In [1]: import numpy as np

In [2]: np.set_printoptions(precision=2, suppress=True, linewidth=100)

In [3]: tidy = lambda a: np.round(a, 2) + 0

In [4]: J = np.loadtxt("w.csv", delimiter=",")

In [5]: J
Out[5]: 
array([[2., 5., 0.],
       [0., 5., 5.],
       [4., 0., 1.]])

In [6]: tidy(np.linalg.norm(J) ** 2 / np.linalg.norm(J, 2) ** 2)
Out[6]: np.float64(1.41)

In [7]: tidy(np.linalg.norm(J, axis=0))
Out[7]: array([4.47, 7.07, 5.1 ])

In [8]: tidy(np.linalg.norm(J, 2))
Out[8]: np.float64(8.25)

In [9]: tidy(np.linalg.norm(J, "nuc"))
Out[9]: np.float64(15.64)

In [10]: tidy(np.linalg.norm(J, axis=1))
Out[10]: array([5.39, 7.07, 4.12])

In [11]: tidy(np.linalg.norm(J[0], 1)), tidy(np.linalg.norm(J[0], np.inf))
Out[11]: (np.float64(7.0), np.float64(5.0))

In [12]: q, r_ = np.linalg.qr(J)

In [13]: tidy(q.T @ q)
Out[13]: 
array([[1., 0., 0.],
       [0., 1., 0.],
       [0., 0., 1.]])

In [14]: tidy(q)
Out[14]: 
array([[-0.45, -0.6 , -0.67],
       [ 0.  , -0.75,  0.67],
       [-0.89,  0.3 ,  0.33]])

In [15]: tidy(q @ r_)
Out[15]: 
array([[2., 5., 0.],
       [0., 5., 5.],
       [4., 0., 1.]])

In [16]: tidy(abs(r_[0, 0])), tidy(np.linalg.norm(J[:, 0]))
Out[16]: (np.float64(4.47), np.float64(4.47))

In [17]: tidy(r_)
Out[17]: 
array([[-4.47, -2.24, -0.89],
       [ 0.  , -6.71, -3.43],
       [ 0.  ,  0.  ,  3.67]])

In [18]: rng = np.random.default_rng(795351)

In [19]: other = J + rng.integers(-2, 3, (3, 1)) @ rng.integers(-2, 3, (1, 3))

In [20]: other
Out[20]: 
array([[ 4.,  3., -2.],
       [-2.,  7.,  7.],
       [ 6., -2., -1.]])

In [21]: other - J
Out[21]: 
array([[ 2., -2., -2.],
       [-2.,  2.,  2.],
       [ 2., -2., -2.]])

In [22]: np.linalg.matrix_rank(other - J, tol=1e-8)
Out[22]: np.int64(1)

In [23]: tidy(np.linalg.svd(other - J, compute_uv=False))
Out[23]: array([6., 0., 0.])

In [24]: x = np.array([1, 3, -5])

In [25]: y = other @ x

In [26]: y
Out[26]: array([ 23., -16.,   5.])

In [27]: tidy(np.linalg.solve(other, y + other[:, 0]))
Out[27]: array([ 2.,  3., -5.])

In [28]: tidy(np.linalg.solve(other, y))
Out[28]: array([ 1.,  3., -5.])

In [29]: tidy(np.linalg.solve(other.T, other[2]))
Out[29]: array([0., 0., 1.])

In [30]: tidy(np.linalg.solve(other, 2 * y))
Out[30]: array([  2.,   6., -10.])

In [31]: tidy(np.linalg.solve(other, other[:, 2]))
Out[31]: array([0., 0., 1.])

In [32]: x = np.array([0, 3, 3])

In [33]: y = J @ x

In [34]: beta, lr = np.zeros(3), 1 / np.linalg.norm(J, 2) ** 2

In [35]: for i in range(150):
    ...:     beta -= lr * J.T @ (J @ beta - y)
    ...:     if i % 50 == 0: print(i, round(np.linalg.norm(J @ beta - y), 2))
    ...: 
0 3.94
50 0.0
100 0.0

In [36]: tidy(beta)
Out[36]: array([0., 3., 3.])

In [37]: E = np.array([[-4, 1, -3], [1, -4, 1], [-3, 1, -4]])

In [38]: # symmetric

In [39]: q = E.astype(float).copy()

In [40]: for j in range(3):
    ...:     q[:, j] -= q[:, :j] @ (q[:, :j].T @ q[:, j])
    ...:     q[:, j] /= np.linalg.norm(q[:, j])
    ...: 

In [41]: tidy(q.T @ q)
Out[41]: 
array([[1., 0., 0.],
       [0., 1., 0.],
       [0., 0., 1.]])

In [42]: tidy(q)
Out[42]: 
array([[-0.78, -0.19,  0.59],
       [ 0.2 , -0.98, -0.05],
       [-0.59, -0.07, -0.81]])

In [43]: w, V = np.linalg.eig(E)

In [44]: tidy(E @ V[:, 0] - w[0] * V[:, 0])
Out[44]: array([0., 0., 0.])

In [45]: tidy(np.sort(np.linalg.eigvals(E @ E)))
Out[45]: array([ 1.  , 11.82, 57.18])

In [46]: tidy(np.sort(np.linalg.eigvals(E.T)))
Out[46]: array([-7.56, -3.44, -1.  ])

In [47]: w, V = np.linalg.eigh(E)

In [48]: x = np.array([-1, 0, 0])

In [49]: x @ E @ x
Out[49]: np.int64(-4)

In [50]: np.abs(E).sum(axis=1).max(), tidy(np.abs(w).max())
Out[50]: (np.int64(8), np.float64(7.56))

In [51]: F = np.load("data.npy")

In [52]: F
Out[52]: 
array([[-1.65, -0.77,  1.62, -0.93],
       [-1.7 , -0.9 ,  1.7 , -1.  ],
       [-0.3 , -1.5 , -0.8 , -0.7 ]])

In [53]: f = np.array([2, 0])

In [54]: np.array([np.convolve(row, f, "same") for row in E])
Out[54]: 
array([[-8,  2, -6],
       [ 2, -8,  2],
       [-6,  2, -8]])

In [55]: np.cross(E[1, :3], E[0, :3])
Out[55]: array([ 11,  -1, -15])

In [56]: U, sigma, Vt = np.linalg.svd(F)

In [57]: np.argmax(sigma[:-1] / (sigma[1:] + 1e-6)) + 1
Out[57]: np.int64(2)

In [58]: other = U[:, :2] @ np.diag(sigma[:2]) @ Vt[:2]

In [59]: tidy(np.linalg.norm(F - other, 2)), tidy(sigma[2])
Out[59]: (np.float64(0.04), np.float64(0.04))

In [60]: tidy(other)
Out[60]: 
array([[-1.63, -0.78,  1.64, -0.93],
       [-1.72, -0.89,  1.68, -1.  ],
       [-0.3 , -1.5 , -0.8 , -0.7 ]])

In [61]: tidy(np.abs(F - other).max())
Out[61]: np.float64(0.02)

In [62]: np.linalg.matrix_rank(other)
Out[62]: np.int64(2)

In [63]: np.linalg.matrix_rank(F, rtol=0.05)
Out[63]: np.int64(2)

In [64]: tidy(np.linalg.norm(F - other) / np.linalg.norm(F))
Out[64]: np.float64(0.01)
